In [1]: import numpy as np

In [2]: import numpy.linalg as la

In [3]: np.set_printoptions(precision=2, suppress=True, linewidth=120)

In [4]: def tidy(a):
   ...:     return np.round(a, 2) + 0
   ...: 

In [5]: J = np.load("w.npy")

In [6]: J
Out[6]: 
array([[-1.,  0.,  0.,  0.,  0.,  0.,  0.,  0.],
       [ 0.,  4.,  0.,  8.,  1.,  3.,  3.,  1.],
       [ 0.,  4.,  4.,  4.,  4.,  0.,  3.,  9.],
       [ 0.,  1.,  4.,  3.,  4.,  9.,  5.,  1.],
       [ 0.,  9.,  5.,  5.,  4.,  9.,  6.,  5.],
       [ 0.,  2.,  9.,  8.,  6.,  3.,  8.,  2.],
       [ 0.,  6.,  4.,  6.,  2.,  9.,  1.,  0.],
       [ 0.,  2.,  1.,  3.,  2.,  4.,  6.,  4.]])

In [7]: J @ J
Out[7]: 
array([[  1.,   0.,   0.,   0.,   0.,   0.,   0.,   0.],
       [  0.,  59.,  77., 106.,  66., 133.,  91.,  27.],
       [  0., 108.,  73., 125.,  76., 147., 125., 100.],
       [  0., 109., 150., 158., 111., 142., 137.,  82.],
       [  0., 161., 170., 250., 141., 209., 199., 117.],
       [  0., 164., 159., 184., 132., 221., 153., 135.],
       [  0.,  88., 135., 170., 110., 126., 145.,  76.],
       [  0.,  85.,  90., 119.,  70., 133.,  98.,  48.]])

In [8]: tidy(la.det(J))
Out[8]: np.float64(138646.0)

In [9]: M2 = J / la.norm(J, axis=1, keepdims=True)

In [10]: cov = M2 @ M2.T

In [11]: print(tidy(np.degrees(np.arccos(np.clip(cov[6, 7], -1, 1)))))
49.16

In [12]: np.argwhere(np.triu(np.abs(cov) > 0.95, 1))
Out[12]: array([], shape=(0, 2), dtype=int64)

In [13]: tidy(la.norm(M2, axis=1))
Out[13]: array([1., 1., 1., 1., 1., 1., 1., 1.])

In [14]: (cov - 2 * np.eye(8)).round(6).argmax(axis=1)
Out[14]: array([1, 6, 7, 4, 6, 3, 4, 4])

In [15]: x = np.array([7, 8, -5, 6, -3, -5, 7, 0])

In [16]: a = np.maximum(J @ x, 0)

In [17]: print(tidy(np.tanh(J @ x)))
[-1.  1.  1. -1.  1.  1.  1.  1.]

In [18]: print(J * (a > 1e-9)[:, None])
[[-0.  0.  0.  0.  0.  0.  0.  0.]
 [ 0.  4.  0.  8.  1.  3.  3.  1.]
 [ 0.  4.  4.  4.  4.  0.  3.  9.]
 [ 0.  0.  0.  0.  0.  0.  0.  0.]
 [ 0.  9.  5.  5.  4.  9.  6.  5.]
 [ 0.  2.  9.  8.  6.  3.  8.  2.]
 [ 0.  6.  4.  6.  2.  9.  1.  0.]
 [ 0.  2.  1.  3.  2.  4.  6.  4.]]

In [19]: print(np.maximum(J @ x, 0) - np.maximum(-J @ x, 0))
[ -7.  83.  45. -16.  62.  42.  20.  45.]

In [20]: J.T @ a
Out[20]: array([   0., 1364.,  993., 1745.,  893., 1293., 1382., 1062.])
